% ipython --no-banner

In [1]: import numpy as np

In [2]: np.set_printoptions(suppress=True, linewidth=100)

In [3]: K = np.diag(np.array([-1, 3, -3]))

In [4]: K
Out[4]: 
array([[-1,  0,  0],
       [ 0,  3,  0],
       [ 0,  0, -3]])

In [5]: # symmetric

In [6]: np.prod(np.diag(K)), round(np.linalg.det(K), 4)
Out[6]: (np.int64(9), np.float64(9.0))

In [7]: np.linalg.matrix_power(K - np.diag(np.diag(K)), 3)
Out[7]: 
array([[0, 0, 0],
       [0, 0, 0],
       [0, 0, 0]])

In [8]: print(K @ K)
[[1 0 0]
 [0 9 0]
 [0 0 9]]

In [9]: np.linalg.matrix_rank(K - K[0, 0] * np.eye(3))
Out[9]: np.int64(2)

In [10]: np.round(np.sort(np.linalg.eigvals(K)), 4)
Out[10]: array([-3., -1.,  3.])

In [11]: [int(np.linalg.matrix_rank(np.linalg.matrix_power(K, p))) for p in range(1, 4)]
Out[11]: [3, 3, 3]

In [12]: data = np.load("sample10.npy")

In [13]: print(data)
[[ 0 -1 -1 -5]
 [ 1  0  2  2]
 [ 1 -2  0 -2]
 [ 5 -2  2  0]]

In [14]: out = np.array([[4, 0], [2, 5]])

In [15]: cent = np.kron(out, data)

In [16]: round(float(np.linalg.norm(cent, 2)), 4), np.round(np.linalg.norm(out, 2) * np.linalg.norm(data, 2), 4)
Out[16]: (35.3336, np.float64(35.3336))

In [17]: print(cent.shape)
(8, 8)

In [18]: cent
Out[18]: 
array([[  0,  -4,  -4, -20,   0,   0,   0,   0],
       [  4,   0,   8,   8,   0,   0,   0,   0],
       [  4,  -8,   0,  -8,   0,   0,   0,   0],
       [ 20,  -8,   8,   0,   0,   0,   0,   0],
       [  0,  -2,  -2, -10,   0,  -5,  -5, -25],
       [  2,   0,   4,   4,   5,   0,  10,  10],
       [  2,  -4,   0,  -4,   5, -10,   0, -10],
       [ 10,  -4,   4,   0,  25, -10,  10,   0]])

In [19]: def softmax(z):
    ...:     e = np.exp(z - z.max(axis=-1, keepdims=True))
    ...:     return e / e.sum(axis=-1, keepdims=True)
    ...: 

In [20]: np.round(softmax(cent).sum(axis=1), 4)
Out[20]: array([1., 1., 1., 1., 1., 1., 1., 1.])

In [21]: print(np.round(softmax(cent[5] + 5), 4) + 0)
[0.0002 0.     0.0012 0.0012 0.0033 0.     0.497  0.497 ]

In [22]: np.round(softmax(10 * cent[5]), 4) + 0
Out[22]: array([0. , 0. , 0. , 0. , 0. , 0. , 0.5, 0.5])

In [23]: np.round(softmax(cent[5]), 4) + 0
Out[23]: array([0.0002, 0.    , 0.0012, 0.0012, 0.0033, 0.    , 0.497 , 0.497 ])

In [24]: S = cent @ cent.T / np.sqrt(8)

In [25]: print(softmax(S).round(6).argmax(axis=1))
[0 1 0 3 4 5 4 7]

In [26]: np.allclose(data, data.T)
Out[26]: False

In [27]: np.linalg.matrix_power(data, 3)
Out[27]: 
array([[   0,   51,   51,  183],
       [ -51,    0,  -48,  -84],
       [ -51,   48,    0,   84],
       [-183,   84,  -84,    0]])

In [28]: (data - data.T) / 2
Out[28]: 
array([[ 0., -1., -1., -5.],
       [ 1.,  0.,  2.,  2.],
       [ 1., -2.,  0., -2.],
       [ 5., -2.,  2.,  0.]])

In [29]: np.allclose(data @ data.T, data.T @ data)
Out[29]: True

In [30]: np.round(np.linalg.det(data), 4)
Out[30]: np.float64(36.0)

In [31]: print(round(float(np.abs(np.linalg.eigvals(data)).max()), 4))
6.1688

In [32]: out = np.linalg.inv(data)

In [33]: print(round(float(np.linalg.det(data) * np.linalg.det(out)), 4))
1.0

In [34]: round(float(np.linalg.cond(data)), 4)
Out[34]: 6.3423

In [35]: np.allclose(out, data.T)
Out[35]: False

In [36]: np.round(np.linalg.slogdet(data)[0], 4)
Out[36]: np.float64(1.0)

In [37]: A = np.load("layer2.npy")

In [38]: A
Out[38]: 
array([[1, 4, 2],
       [0, 3, 1],
       [2, 5, 3],
       [2, 5, 3]])

In [39]: left, sig, VT = np.linalg.svd(A)

In [40]: evecs = VT[:(sig > 1e-8).sum()]

In [41]: rng = np.random.default_rng(6892)

In [42]: vec = A[1] + -1 * A[2] + rng.integers(2) * np.eye(3)[2]

In [43]: vec
Out[43]: array([-2., -2., -1.])

In [44]: np.round(np.diag(evecs.T @ evecs), 4)
Out[44]: array([0.7143, 0.9286, 0.3571])

In [45]: np.round(evecs.T @ evecs, 4)
Out[45]: 
array([[ 0.7143, -0.1429,  0.4286],
       [-0.1429,  0.9286,  0.2143],
       [ 0.4286,  0.2143,  0.3571]])

In [46]: X = np.load("data.npy")

In [47]: X
Out[47]: 
array([[ 5,  5,  5,  5],
       [ 5, 10, 10, 10],
       [ 5, 10, 15, 15],
       [ 5, 10, 15, 20]])

In [48]: # symmetric, so the eigenvalues are real

In [49]: evals, evecs = np.linalg.eigh(X)

In [50]: evals.round(4)
Out[50]: array([ 1.4156,  2.1301,  5.    , 41.4543])

In [51]: print(np.round(np.linalg.eigvalsh(X + -2 * np.eye(4)), 4))
[-0.5844  0.1301  3.     39.4543]

In [52]: np.round(evecs.T @ evecs, 4) + 0
Out[52]: 
array([[1., 0., 0., 0.],
       [0., 1., 0., 0.],
       [0., 0., 1., 0.],
       [0., 0., 0., 1.]])

In [53]: np.round(np.linalg.svd(X, compute_uv=False), 4)
Out[53]: array([41.4543,  5.    ,  2.1301,  1.4156])

In [54]: evals, evecs = np.linalg.eig(X)

In [55]: np.round(X @ evecs[:, 0] - evals[0] * evecs[:, 0], 4) + 0
Out[55]: array([0., 0., 0., 0.])

In [56]: np.round(np.sort(np.linalg.eigvals(X @ X)), 4)
Out[56]: array([   2.0039,    4.5374,   25.    , 1718.4587])

In [57]: round(float(np.prod(evals)), 4)
Out[57]: 625.0

In [58]: E = np.loadtxt("dump.csv", delimiter=",")

In [59]: E
Out[59]: 
array([[2., 4., 0., 0.],
       [5., 5., 0., 0.],
       [0., 0., 2., 4.],
       [0., 0., 5., 5.]])

In [60]: G = E.T @ E

In [61]: print(np.diag(G))
[29. 41. 29. 41.]

In [62]: np.round(np.linalg.eigvalsh(G)[::-1], 4)
Out[62]: array([68.541, 68.541,  1.459,  1.459])

In [63]: out = np.array([[2, 3], [5, 2]])

In [64]: cent = np.kron(out, E)

In [65]: print(round(float(np.linalg.norm(cent, 2)), 4), round(float(np.linalg.norm(out, 2) * np.linalg.norm(E, 2)), 4))
51.6281 51.6281

In [66]: cent.shape
Out[66]: (8, 8)

In [67]: print(cent)
[[ 4.  8.  0.  0.  6. 12.  0.  0.]
 [10. 10.  0.  0. 15. 15.  0.  0.]
 [ 0.  0.  4.  8.  0.  0.  6. 12.]
 [ 0.  0. 10. 10.  0.  0. 15. 15.]
 [10. 20.  0.  0.  4.  8.  0.  0.]
 [25. 25.  0.  0. 10. 10.  0.  0.]
 [ 0.  0. 10. 20.  0.  0.  4.  8.]
 [ 0.  0. 25. 25.  0.  0. 10. 10.]]

In [68]: np.linalg.matrix_rank(cent)
Out[68]: np.int64(8)

In [69]: O, _ = np.linalg.qr(np.array([[-0.2, 0.3, 0.3, 0.4],
    ...:     [1.2, 1.4, -0.7, -1.4],
    ...:     [-1.7, 0.3, -0.2, -0.8],
    ...:     [-0.9, -0.1, 1.0, -0.2]]))

In [70]: evals = np.array([0, -1, -1, 0])

In [71]: W0 = O @ np.diag(evals) @ O.T

In [72]: W0.round(4)
Out[72]: 
array([[-0.2143, -0.2335,  0.0379, -0.3352],
       [-0.2335, -0.677 , -0.3871, -0.1195],
       [ 0.0379, -0.3871, -0.4411,  0.3086],
       [-0.3352, -0.1195,  0.3086, -0.6677]])

In [73]: O, evecs = np.linalg.qr(X[:, :1])[0], np.linalg.qr(X[:, 1:])[0]

In [74]: sig = np.linalg.svd(O.T @ evecs, compute_uv=False)

In [75]: print(sig.round(4))
[0.9747]

In [76]: np.round(np.degrees(np.arccos(sig.clip(0, 1))), 4)
Out[76]: array([12.921])

In [77]: z = rng.permutation(4)

In [78]: z
Out[78]: array([2, 0, 1, 3])

In [79]: out = W0[z][:, z]

In [80]: out.round(4)
Out[80]: 
array([[-0.4411,  0.0379, -0.3871,  0.3086],
       [ 0.0379, -0.2143, -0.2335, -0.3352],
       [-0.3871, -0.2335, -0.677 , -0.1195],
       [ 0.3086, -0.3352, -0.1195, -0.6677]])

In [81]: np.round(np.sort(np.abs(np.linalg.eigvals(out))), 4) + 0
Out[81]: array([0., 0., 1., 1.])

In [82]: left, sig, VT = np.linalg.svd(E, full_matrices=False)

In [83]: print(sig.round(4))
[8.279  8.279  1.2079 1.2079]

In [84]: (sig > 1e-8).sum()
Out[84]: np.int64(4)

In [85]: left.shape, sig.shape, VT.shape
Out[85]: ((4, 4), (4,), (4, 4))

In [86]: np.round(np.cumsum(sig ** 2) / np.sum(sig ** 2), 4)
Out[86]: array([0.4896, 0.9792, 0.9896, 1.    ])

In [87]: round(float(np.sqrt((sig ** 2).sum())), 4), np.round(np.linalg.norm(E), 4)
Out[87]: (11.8322, np.float64(11.8322))

In [88]: print(np.round(VT @ VT.T, 4) + 0)
[[1. 0. 0. 0.]
 [0. 1. 0. 0.]
 [0. 0. 1. 0.]
 [0. 0. 0. 1.]]
